$ python3 -q
>>> import numpy as np
>>> import numpy.linalg as la
>>> np.set_printoptions(precision=3, suppress=True, linewidth=200)
>>> W0 = np.load("test0.npy")
>>> W0
array([[0, 0, 1, 1, 0],
       [0, 0, 0, 0, 1],
       [1, 0, 0, 1, 0],
       [1, 0, 1, 0, 0],
       [0, 1, 0, 0, 0]])
>>> # equal to its transpose
>>> round(la.eigvalsh(W0).min(), 3)
np.float64(-1.0)
>>> np.all(la.eigvalsh(W0) > 0)
np.False_
>>> P = np.triu(np.array([[0, 2, 2, 2, 0],
...     [3, 1, 0, 0, 3],
...     [0, 0, 1, 0, 3],
...     [2, 1, 0, 3, 3],
...     [1, 3, 1, 2, 1]]), 1) + np.eye(5)
>>> out = P @ W0 @ la.inv(P)
>>> out
array([[ 4., -8., -5., -5., 56.],
       [ 0.,  3.,  0.,  0., -8.],
       [ 1.,  1., -2., -1.,  6.],
       [ 1.,  1., -1., -2.,  6.],
       [ 0.,  1.,  0.,  0., -3.]])
>>> np.trace(out), np.trace(W0)
(np.float64(0.0), np.int64(0))
>>> la.matrix_rank(out)
np.int64(5)
>>> np.round(np.poly(out), 3) + 0
array([ 1.,  0., -4., -2.,  3.,  2.])
>>> arr = np.load("arr.npy")
>>> arr
array([[ 4.02,  4.  ,  3.  ,  0.  ],
       [ 4.  ,  4.02, -4.  ,  2.  ],
       [-3.  ,  3.  , -4.98, -3.  ],
       [ 4.  ,  4.  ,  3.  ,  0.02]])
>>> rng = np.random.default_rng(74)
>>> out = arr + rng.integers(-2, 3, (4, 3)) @ rng.integers(-2, 3, (3, 4))
>>> out
array([[ 6.02, 12.  ,  2.  , -2.  ],
       [ 4.  ,  8.02,  1.  ,  6.  ],
       [-4.  ,  3.  , -2.98, -5.  ],
       [ 4.  ,  4.  ,  3.  ,  0.02]])
>>> la.svd(out - arr, compute_uv=False)
array([9.254, 6.668, 2.984, 0.   ])
>>> out - arr
array([[ 2.,  8., -1., -2.],
       [ 0.,  4.,  5.,  4.],
       [-1.,  0.,  2., -2.],
       [ 0.,  0.,  0.,  0.]])
>>> la.matrix_rank(out - arr, tol=1e-8)
np.int64(3)
>>> np.abs(out - arr).sum(axis=1)
array([13., 13.,  5.,  0.])
>>> x = np.array([1, 2, 0, -3])
>>> y = arr @ x
>>> y
array([12.02,  6.04, 12.  , 11.94])
>>> np.round(la.solve(arr, -3 * y), 3) + 0
array([-3., -6.,  0.,  9.])
>>> la.solve(arr, arr[:, 3])
array([ 0.,  0., -0.,  1.])
>>> U, sv, Vh = la.svd(arr)
>>> np.argmax(sv[:-1] / (sv[1:] + 1e-6)) + 1
np.int64(3)
>>> sv
array([10.108,  8.093,  4.297,  0.018])
>>> out = U[:, :3] @ np.diag(sv[:3]) @ Vh[:3]
>>> out
array([[ 4.013,  4.005,  3.002,  0.008],
       [ 4.   ,  4.02 , -4.   ,  2.   ],
       [-3.   ,  3.   , -4.98 , -3.   ],
       [ 4.007,  3.995,  2.998,  0.012]])
>>> np.round(np.abs(arr - out).max(), 3)
np.float64(0.008)
>>> round(float(la.norm(arr - out) / la.norm(arr)), 3)
0.001
>>> np.round(la.norm(arr - out, 2), 3), np.round(sv[3], 3)
(np.float64(0.018), np.float64(0.018))
>>> f = np.array([0, -1, 4, -6])
>>> out = arr + np.outer(f, np.eye(4)[2])
>>> la.matrix_rank(la.inv(out) - la.inv(arr), tol=1e-8)
np.int64(1)
>>> la.matrix_rank(out - arr)
np.int64(1)
>>> M = np.array([[0, -1, 1, -2, -1], [2, 1, -2, -2, 1]])
>>> M[0] = M[1]
>>> M
array([[ 2,  1, -2, -2,  1],
       [ 2,  1, -2, -2,  1]])
>>> t3 = np.stack([M, -2 * M, M[::-1]])
>>> (t3 @ M.T).shape
(3, 2, 2)
>>> la.norm(t3, axis=(1, 2))
array([ 5.292, 10.583,  5.292])
>>> la.matrix_rank(t3.reshape(3, -1))
np.int64(1)
>>> np.einsum("bij,cij->bc", t3, t3)
array([[ 28, -56,  28],
       [-56, 112, -56],
       [ 28, -56,  28]])
>>> t3.sum(axis=0)
array([[0, 0, 0, 0, 0],
       [0, 0, 0, 0, 0]])
>>> U, sv, Vh = la.svd(M)
>>> sv.round(3) + 0
array([5.292, 0.   ])
>>> out = U[:, :1] @ np.diag(sv[:1]) @ Vh[:1]
>>> la.matrix_rank(out)
np.int64(1)
>>> round(float(np.abs(M - out).max()), 3)
0.0
>>> out
array([[ 2.,  1., -2., -2.,  1.],
       [ 2.,  1., -2., -2.,  1.]])
>>> round(np.trace(la.pinv(out) @ out), 3)
np.float64(1.0)
>>> np.allclose(out[:-1].T @ la.lstsq(out[:-1].T, out[-1])[0], out[-1])
True
>>> X = np.load("block11.npy")
>>> X
array([[ 0.794,  1.115, -0.111, -0.02 ],
       [-0.106,  0.408, -0.506, -0.019],
       [-0.976, -2.358,  0.697,  0.237]])
>>> gram = X.T @ X
>>> la.svd(X, compute_uv=False) ** 2
array([9.001, 0.36 , 0.014])
>>> (X @ X.T).shape
(3, 3)
>>> np.allclose(gram, gram.T)
True
>>> la.matrix_rank(gram)
np.int64(3)
>>> K = np.load("x.npy")
>>> K
array([[  6.728, -13.786,  -2.078],
       [  8.305,  -6.163,  -0.879],
       [  1.426, -11.592,  -1.826],
       [ 16.288,  -4.7  ,  -0.591],
       [ 13.301,  -0.682,   0.021],
       [ 13.484, -17.997,  -2.677],
       [  5.998,  -7.991,  -1.179],
       [  2.997,  -4.002,  -0.546],
       [  7.211,  -2.292,  -0.324],
       [  5.991,  -8.031,  -1.209],
       [  7.164,  -2.292,  -0.28 ],
       [ 12.409, -14.084,  -2.14 ],
       [  2.996,  -4.005,  -0.613],
       [ -0.891, -13.411,  -2.097],
       [ -1.298, -15.278,  -2.388],
       [ 14.74 , -12.295,  -1.818],
       [ 11.618, -17.887,  -2.714],
       [  7.576,  -0.355,  -0.002],
       [  2.501, -15.485,  -2.443],
       [ 12.792, -12.19 ,  -1.825],
       [ 12.344, -14.089,  -2.135],
       [  6.72 , -13.805,  -2.077],
       [ -3.629, -17.079,  -2.717]])
>>> np.round(la.norm(K, 2) / la.norm(K), 3)
np.float64(0.918)
>>> np.abs(la.svd(K)[2][-1])
array([0.008, 0.155, 0.988])
>>> la.matrix_rank(K, rtol=0.1)
np.int64(2)
>>> round(np.log10(la.cond(K)))
3
>>> np.argsort(-la.norm(K, axis=0).round(6), kind="stable")[:3]
array([1, 0, 2])
>>> [round(float(x), 3) for x in la.svd(K, compute_uv=False)[:3]]
[64.785, 28.025, 0.115]
